% ipython --no-banner

In [1]: import numpy as np

In [2]: np.set_printoptions(suppress=True, linewidth=200)

In [3]: K = np.loadtxt("x.csv", delimiter=",")

In [4]: K
Out[4]: 
array([[ -2.74, -14.36, -32.66, -10.55],
       [ -4.07,  -4.69,  -0.76,  16.43],
       [ -3.5 ,  -0.2 ,   4.99, -16.58],
       [ -7.27, -13.32, -15.14,  14.41],
       [-22.47,   8.08, -13.69, -19.26],
       [ 10.03,   5.62,  23.75,   2.96],
       [-17.88,   0.4 , -27.54, -21.8 ],
       [  3.36,   0.83,  41.37,   2.41],
       [ 30.77,   0.5 ,  25.88,  18.02],
       [  7.12,  -1.73, -16.33,  -0.74],
       [ -6.08, -17.23, -16.97,  -4.1 ],
       [-13.28,   6.12, -43.01, -13.3 ],
       [-19.96,   7.92,   5.81, -18.54],
       [  1.31, -27.37, -36.15,   7.09]])

In [5]: Q, vecs = np.linalg.qr(K[:, :1])[0], np.linalg.qr(K[:, 1:])[0]

In [6]: s = np.linalg.svd(Q.T @ vecs, compute_uv=False)

In [7]: s.round(2)
Out[7]: array([0.77])

In [8]: J = np.array([[1, -1, 1, -1],
   ...:     [1, 0, 0, 0],
   ...:     [1, 1, 1, 1],
   ...:     [1, 2, 4, 8],
   ...:     [1, 3, 9, 27]])

In [9]: M2 = np.c_[J[:, :3] @ np.array([[-1, -2, 2], [0, 1, 1], [2, 2, 0]]), np.array([1, 1, 1, 0, -1])]

In [10]: M2
Out[10]: 
array([[ 1, -1,  1,  1],
       [-1, -2,  2,  1],
       [ 1,  1,  3,  1],
       [ 7,  8,  4,  0],
       [17, 19,  5, -1]])

In [11]: np.round(np.linalg.lstsq(J, M2[:, 0])[0], 2) + 0
Out[11]: array([-1.,  0.,  2.,  0.])

In [12]: np.round(np.linalg.norm(M2 - J @ np.linalg.lstsq(J, M2)[0], axis=0), 2) + 0
Out[12]: array([0.  , 0.  , 0.  , 0.24])

In [13]: np.linalg.matrix_rank(M2)
Out[13]: np.int64(4)

In [14]: Q, R = np.linalg.qr(J)

In [15]: Q.round(2) + 0
Out[15]: 
array([[-0.45, -0.63,  0.53, -0.32],
       [-0.45, -0.32, -0.27,  0.63],
       [-0.45,  0.  , -0.53,  0.  ],
       [-0.45,  0.32, -0.27, -0.63],
       [-0.45,  0.63,  0.53,  0.32]])

In [16]: np.trace(Q @ Q.T)
Out[16]: np.float64(4.0)

In [17]: x = np.array([1, 2, 0, 2])

In [18]: target = J @ x

In [19]: c, lr = np.zeros(4), 1 / np.linalg.norm(J, 2) ** 2

In [20]: for i in range(50):
    ...:     c -= lr * J.T @ (J @ c - target)
    ...:     if i % 10 == 0: print(i, round(np.linalg.norm(J @ c - target), 2))
    ...: 
0 3.06
10 2.96
20 2.87
30 2.78
40 2.7

In [21]: c.round(2)
Out[21]: array([0.2 , 0.49, 0.74, 1.97])

In [22]: feats = 3 * np.eye(4) + np.ones((4, 4))

In [23]: feats
Out[23]: 
array([[4., 1., 1., 1.],
       [1., 4., 1., 1.],
       [1., 1., 4., 1.],
       [1., 1., 1., 4.]])

In [24]: # symmetric

In [25]: w, vecs = np.linalg.eig(feats)

In [26]: np.round(feats @ vecs[:, 0] - w[0] * vecs[:, 0], 2) + 0
Out[26]: array([0., 0., 0., 0.])

In [27]: np.round(np.sort(np.linalg.eigvals(feats @ feats)), 2)
Out[27]: array([ 9.,  9.,  9., 49.])

In [28]: round(float(np.prod(w)), 2)
Out[28]: 189.0

In [29]: np.round(np.sort(np.linalg.eigvals(np.linalg.inv(feats))), 2)
Out[29]: array([0.14, 0.33, 0.33, 0.33])

In [30]: np.round(np.sort(np.linalg.eigvals(feats.T)), 2)
Out[30]: array([3., 3., 3., 7.])

In [31]: w, vecs = np.linalg.eigh(feats)

In [32]: x = np.array([2, 0, 1, 0])

In [33]: (np.sign(vecs[:, -1].round(6)) == np.sign(vecs[0, -1].round(6))).astype(int)
Out[33]: array([1, 1, 1, 1])

In [34]: np.round(np.linalg.eigvalsh(feats[1:, 1:]), 2)
Out[34]: array([3., 3., 6.])

In [35]: np.abs(feats).sum(axis=1).max(), np.round(np.abs(w).max(), 2)
Out[35]: (np.float64(7.0), np.float64(7.0))

In [36]: x @ feats @ x / (x @ x), round(w[0], 2), np.round(w[-1], 2)
Out[36]: (np.float64(4.8), np.float64(3.0), np.float64(7.0))

In [37]: x = np.ones(4)

In [38]: for _ in range(7):
    ...:     x = feats @ x
    ...:     x /= np.linalg.norm(x)
    ...:     print(round(x @ feats @ x, 2))
    ...: 
7.0
7.0
7.0
7.0
7.0
7.0
7.0

In [39]: round(np.linalg.eigvalsh(feats)[-1], 2)
Out[39]: np.float64(7.0)

In [40]: x = np.array([3, -3, 2, 3])

In [41]: h1 = np.maximum(feats @ x, 0)

In [42]: np.round(np.tanh(feats @ x), 2)
Out[42]: array([ 1., -1.,  1.,  1.])

In [43]: np.maximum(feats @ x, 0) - np.maximum(-feats @ x, 0)
Out[43]: array([14., -4., 11., 14.])

In [44]: feats * (h1 > 1e-9)[:, None]
Out[44]: 
array([[4., 1., 1., 1.],
       [0., 0., 0., 0.],
       [1., 1., 4., 1.],
       [1., 1., 1., 4.]])

In [45]: h1
Out[45]: array([14.,  0., 11., 14.])

In [46]: np.maximum(feats @ (3 * x), 0)
Out[46]: array([42.,  0., 33., 42.])

In [47]: np.flatnonzero(h1 > 1e-9)
Out[47]: array([0, 2, 3])

In [48]: f = np.array([0, 3, 0])

In [49]: np.convolve(feats[2], f)
Out[49]: array([ 0.,  3.,  3., 12.,  3.,  0.])

In [50]: E = np.loadtxt("sample10.csv", delimiter=",")

In [51]: E
Out[51]: 
array([[1., 0., 0.],
       [2., 2., 2.],
       [0., 0., 0.]])

In [52]: # null space of dimension 1

In [53]: np.abs(np.diag(np.linalg.qr(E)[1])) > 1e-9
Out[53]: array([ True,  True, False])

In [54]: round(float(np.trace(np.linalg.pinv(E) @ E)), 2)
Out[54]: 2.0

In [55]: M2 = np.array([[3, 1, 0, 2], [3, 1, 2, 3]])

In [56]: F = M2.T @ M2

In [57]: F
Out[57]: 
array([[18,  6,  6, 15],
       [ 6,  2,  2,  5],
       [ 6,  2,  4,  6],
       [15,  5,  6, 13]])

In [58]: np.linalg.matrix_rank(F, rtol=0.1)
Out[58]: np.int64(1)

In [59]: M2 = np.array([[6, 3, 5], [5, 6, 9]])

In [60]: C = np.kron(M2, F)

In [61]: round(np.linalg.norm(C, 2), 2), round(float(np.linalg.norm(M2, 2) * np.linalg.norm(F, 2)), 2)
Out[61]: (np.float64(503.74), 503.74)

In [62]: W0 = np.array([[1, 1, -1, -1, 1], [-2, -1, -1, -1, 1]])

In [63]: W0
Out[63]: 
array([[ 1,  1, -1, -1,  1],
       [-2, -1, -1, -1,  1]])

In [64]: blk = np.stack([J, -3 * J, J[::-1]])

In [65]: blk.sum(axis=0)
Out[65]: 
array([[ -1,   5,   7,  29],
       [ -1,   2,   4,   8],
       [ -1,  -1,  -1,  -1],
       [ -1,  -4,  -8, -16],
       [ -1,  -7, -17, -55]])

In [66]: np.round(np.linalg.norm(blk, axis=(1, 2)), 2)
Out[66]: array([30.23, 90.7 , 30.23])

In [67]: blk.shape
Out[67]: (3, 5, 4)

In [68]: np.linalg.matrix_rank(blk.reshape(3, -1))
Out[68]: np.int64(2)

In [69]: np.linalg.matrix_rank(blk)
Out[69]: array([4, 4, 4])

In [70]: M2 = np.array([[-1, 0, -1], [0, 1, -2]])

In [71]: C = np.kron(M2, W0)

In [72]: np.linalg.matrix_rank(C)
Out[72]: np.int64(4)

In [73]: C.shape
Out[73]: (4, 15)

In [74]: C2 = W0.T @ W0

In [75]: np.round(np.linalg.eigvalsh(C2)[::-1], 2) + 0
Out[75]: array([8., 5., 0., 0., 0.])

In [76]: (W0 @ W0.T).shape
Out[76]: (2, 2)

In [77]: np.trace(C2), (W0 ** 2).sum()
Out[77]: (np.int64(13), np.int64(13))

In [78]: np.diag(C2)
Out[78]: array([5, 2, 2, 2, 2])

In [79]: M = np.load("a.npy")

In [80]: M.round(2) + 0
Out[80]: 
array([[  2.92,  10.39, -18.1 ,  -2.08],
       [  2.05,   7.97, -12.28,  -1.92],
       [  1.1 ,   5.58,  -7.32,  -1.59],
       [  0.93,   5.17,  -6.56,  -1.52],
       [  0.84,   4.94,  -6.15,  -1.47],
       [  0.02,   3.04,  -3.06,  -1.01],
       [ -0.62,   1.47,  -1.09,  -0.5 ],
       [ -0.87,   0.27,  -0.11,  -0.03],
       [ -0.66,  -0.02,   0.  ,   0.08],
       [ -0.59,  -0.05,   0.01,   0.09],
       [ -0.32,  -0.06,   0.01,   0.07],
       [ -0.26,  -0.05,   0.  ,   0.06],
       [  0.72,   0.24,   0.04,  -0.22],
       [  0.72,   0.24,   0.04,  -0.22],
       [  1.21,   0.45,   0.1 ,  -0.41],
       [  1.24,   0.46,   0.11,  -0.42],
       [  1.31,   0.49,   0.12,  -0.45],
       [  1.75,   0.69,   0.22,  -0.63],
       [  7.43,   3.63,   3.04,  -3.52],
       [  8.26,   4.07,   3.63,  -3.99],
       [  8.52,   4.22,   3.83,  -4.14],
       [  9.61,   4.79,   4.68,  -4.77],
       [ 19.39,   9.88,  14.33, -10.83],
       [ 20.55,  10.46,  15.66, -11.57],
       [ 21.19,  10.79,  16.42, -12.  ],
       [ 23.32,  11.85,  18.97, -13.39],
       [ 28.62,  14.46,  25.75, -16.94],
       [ 32.46,  16.32,  30.98, -19.56]])

In [81]: C = M[[16, 24]].astype(float)

In [82]: for _ in range(5):
    ...:     labels = np.linalg.norm(M[:, None] - C, axis=-1).argmin(axis=1)
    ...:     C = np.array([M[labels == j].mean(axis=0) for j in range(2)])
    ...: 

In [83]: labels
Out[83]: array([0, 0, 0, 0, 0, 0, 0, 0, 0, 0, 0, 0, 0, 0, 0, 0, 0, 0, 0, 0, 0, 0, 1, 1, 1, 1, 1, 1])

In [84]: np.abs(C[1] - C[0]).argmax()
Out[84]: np.int64(0)

In [85]: np.bincount(labels)
Out[85]: array([22,  6])

In [86]: r = np.linalg.matrix_rank(M)

In [87]: r
Out[87]: np.int64(3)

In [88]: N = np.linalg.svd(M)[2][r:].T

In [89]: np.allclose(M @ N, 0)
Out[89]: True

In [90]: [int(np.linalg.matrix_rank(np.delete(M, i, axis=0))) for i in range(28)]
Out[90]: 
[3,
 3,
 3,
 3,
 3,
 3,
 3,
 3,
 3,
 3,
 3,
 3,
 3,
 3,
 3,
 3,
 3,
 3,
 3,
 3,
 3,
 3,
 3,
 3,
 3,
 3,
 3,
 3]

In [91]: [int(np.linalg.matrix_rank(M[:i])) for i in range(1, len(M) + 1)]
Out[91]: 
[1,
 2,
 3,
 3,
 3,
 3,
 3,
 3,
 3,
 3,
 3,
 3,
 3,
 3,
 3,
 3,
 3,
 3,
 3,
 3,
 3,
 3,
 3,
 3,
 3,
 3,
 3,
 3]

In [92]: N.shape
Out[92]: (4, 1)

In [93]: [int(np.linalg.matrix_rank(M[:, :j + 1])) for j in range(4)]
Out[93]: [1, 2, 3, 3]

In [94]: np.allclose(M[:-1].T @ np.linalg.lstsq(M[:-1].T, M[-1])[0], M[-1])
Out[94]: True

In [95]: np.unique(M.round(6), axis=0).shape
Out[95]: (28, 4)

In [96]: np.linalg.lstsq(M[:-1].T, M[-1])[2]
Out[96]: np.int32(3)

In [97]: np.round(np.trace(np.linalg.pinv(M) @ M), 2)
Out[97]: np.float64(3.0)

In [98]: np.abs(np.diag(np.linalg.qr(M)[1])) > 1e-9
Out[98]: array([ True,  True,  True, False])

In [99]: mat = np.load("arr.npy")

In [100]: mat
Out[100]: 
array([[-1.98, -2.14,  2.54, -1.1 ,  0.26],
       [-1.11, -2.36,  3.04, -1.46,  1.39],
       [ 1.56,  0.46, -0.2 ,  0.88, -0.2 ],
       [-0.31,  1.69, -2.52,  0.36, -0.77]])

In [101]: # rank 3

In [102]: r = np.linalg.matrix_rank(mat)

In [103]: r
Out[103]: np.int64(3)

In [104]: N = np.linalg.svd(mat)[2][r:].T

In [105]: [int(np.linalg.matrix_rank(mat[:i])) for i in range(1, len(mat) + 1)]
Out[105]: [1, 2, 3, 3]

In [106]: [int(np.linalg.matrix_rank(np.delete(mat, i, axis=0))) for i in range(4)]
Out[106]: [3, 3, 3, 3]

In [107]: np.round(N @ N.T, 2) + 0
Out[107]: 
array([[ 0.15, -0.11, -0.07, -0.27, -0.19],
       [-0.11,  0.67,  0.46, -0.05,  0.  ],
       [-0.07,  0.46,  0.31, -0.04,  0.  ],
       [-0.27, -0.05, -0.04,  0.59,  0.41],
       [-0.19,  0.  ,  0.  ,  0.41,  0.28]])

In [108]: [int(np.linalg.matrix_rank(mat[:, :j + 1])) for j in range(5)]
Out[108]: [1, 2, 3, 3, 3]

In [109]: np.round(mat @ N, 2) + 0
Out[109]: 
array([[0., 0.],
       [0., 0.],
       [0., 0.],
       [0., 0.]])

In [110]: np.allclose(mat @ N, 0)
Out[110]: True

In [111]: round(np.linalg.norm(mat, 2) / np.linalg.norm(mat), 2)
Out[111]: np.float64(0.94)

In [112]: f, v = mat[2], mat[0]

In [113]: round(f @ v, 2)
Out[113]: np.float64(-5.6)

In [114]: pr = (f @ v) / (f @ f) * f

In [115]: round((v - pr) @ f, 2)
Out[115]: np.float64(0.0)

In [116]: pr.round(2)
Out[116]: array([-2.5 , -0.74,  0.32, -1.41,  0.32])

In [117]: np.linalg.matrix_rank(np.outer(f, v))
Out[117]: np.int64(1)
